In [1]: import numpy as np

In [2]: import numpy.linalg as la

In [3]: np.set_printoptions(suppress=True, linewidth=140)

In [4]: B = np.array([[0, 1], [0, 0]])

In [5]: J = np.tile(B, (2, 2))

In [6]: J
Out[6]: 
array([[0, 1, 0, 1],
       [0, 0, 0, 0],
       [0, 1, 0, 1],
       [0, 0, 0, 0]])

In [7]: la.cond(J) > 100
Out[7]: np.True_

In [8]: round(float(la.norm(J, 2) / la.norm(J)), 1)
Out[8]: 1.0

In [9]: J @ J
Out[9]: 
array([[0, 0, 0, 0],
       [0, 0, 0, 0],
       [0, 0, 0, 0],
       [0, 0, 0, 0]])

In [10]: round(np.abs(la.eigvals(J)).max(), 1)
Out[10]: np.float64(0.0)

In [11]: (J - J.T) / 2
Out[11]: 
array([[ 0. ,  0.5,  0. ,  0.5],
       [-0.5,  0. , -0.5,  0. ],
       [ 0. ,  0.5,  0. ,  0.5],
       [-0.5,  0. , -0.5,  0. ]])

In [12]: np.allclose(J @ J.T, J.T @ J)
Out[12]: False

In [13]: round(la.det(J), 1)
Out[13]: np.float64(0.0)

In [14]: np.round(la.det(J.T), 1)
Out[14]: np.float64(0.0)

In [15]: np.einsum("ii->", J)
Out[15]: np.int64(0)

In [16]: round(la.det(2 * J), 1), round(float(la.det(J)), 1)
Out[16]: (np.float64(0.0), 0.0)

In [17]: np.round(la.eigvals(J), 1)
Out[17]: array([0., 0., 0., 0.])

In [18]: np.kron(np.eye(2, dtype=int), J)
Out[18]: 
array([[0, 1, 0, 1, 0, 0, 0, 0],
       [0, 0, 0, 0, 0, 0, 0, 0],
       [0, 1, 0, 1, 0, 0, 0, 0],
       [0, 0, 0, 0, 0, 0, 0, 0],
       [0, 0, 0, 0, 0, 1, 0, 1],
       [0, 0, 0, 0, 0, 0, 0, 0],
       [0, 0, 0, 0, 0, 1, 0, 1],
       [0, 0, 0, 0, 0, 0, 0, 0]])

In [19]: np.poly(J)
Out[19]: array([1., 0., 0., 0., 0.])

In [20]: X = np.load("w.npy")

In [21]: X
Out[21]: 
array([[3, 2, 1, 2, 2],
       [2, 2, 2, 0, 0],
       [2, 2, 2, 0, 0],
       [0, 3, 2, 3, 3]])

In [22]: # rows 1 and 2 are equal

In [23]: vec = np.array([-1, 3, -1, 1, -1])

In [24]: np.sign((X @ vec).round(6))
Out[24]: array([1, 1, 1, 1])

In [25]: X @ (2 * vec)
Out[25]: array([ 4,  4,  4, 14])

In [26]: (X * vec).sum(axis=1)
Out[26]: array([2, 2, 2, 7])

In [27]: vec = np.array([3, 2, 0, 1, 0])

In [28]: h = np.maximum(X @ vec, 0)

In [29]: X * (h > 1e-9)[:, None]
Out[29]: 
array([[3, 2, 1, 2, 2],
       [2, 2, 2, 0, 0],
       [2, 2, 2, 0, 0],
       [0, 3, 2, 3, 3]])

In [30]: np.maximum(X @ vec, 0) - np.maximum(-X @ vec, 0)
Out[30]: array([15, 10, 10,  9])

In [31]: np.maximum(X @ (3 * vec), 0)
Out[31]: array([45, 30, 30, 27])

In [32]: h
Out[32]: array([15, 10, 10,  9])

In [33]: X.T @ h
Out[33]: array([85, 97, 73, 57, 57])

In [34]: U, sv, VT = la.svd(X)

In [35]: sv.round(1) + 0
Out[35]: array([7.8, 3.6, 2. , 0. ])

In [36]: B = U[:, :3] @ np.diag(sv[:3]) @ VT[:3]

In [37]: round(la.norm(X - B, 2), 1), round(float(sv[3]), 1)
Out[37]: (np.float64(0.0), 0.0)

In [38]: rank = la.matrix_rank(X)

In [39]: rank
Out[39]: np.int64(3)

In [40]: ns = la.svd(X)[2][rank:].T

In [41]: [int(la.matrix_rank(X[:, :j + 1])) for j in range(5)]
Out[41]: [1, 2, 3, 3, 3]

In [42]: np.round(ns @ ns.T, 1) + 0
Out[42]: 
array([[ 0. , -0.1,  0. ,  0. ,  0. ],
       [-0.1,  0.5, -0.5, -0.1, -0.1],
       [ 0. , -0.5,  0.4,  0.1,  0.1],
       [ 0. , -0.1,  0.1,  0.5, -0.5],
       [ 0. , -0.1,  0.1, -0.5,  0.5]])

In [43]: np.allclose(X @ ns, 0)
Out[43]: True

In [44]: la.matrix_rank(X.T @ X), la.matrix_rank(X @ X.T)
Out[44]: (np.int64(3), np.int64(3))

In [45]: np.round(X @ ns, 1) + 0
Out[45]: 
array([[0., 0.],
       [0., 0.],
       [0., 0.],
       [0., 0.]])

In [46]: [int(la.matrix_rank(np.delete(X, i, axis=0))) for i in range(4)]
Out[46]: [2, 3, 3, 2]
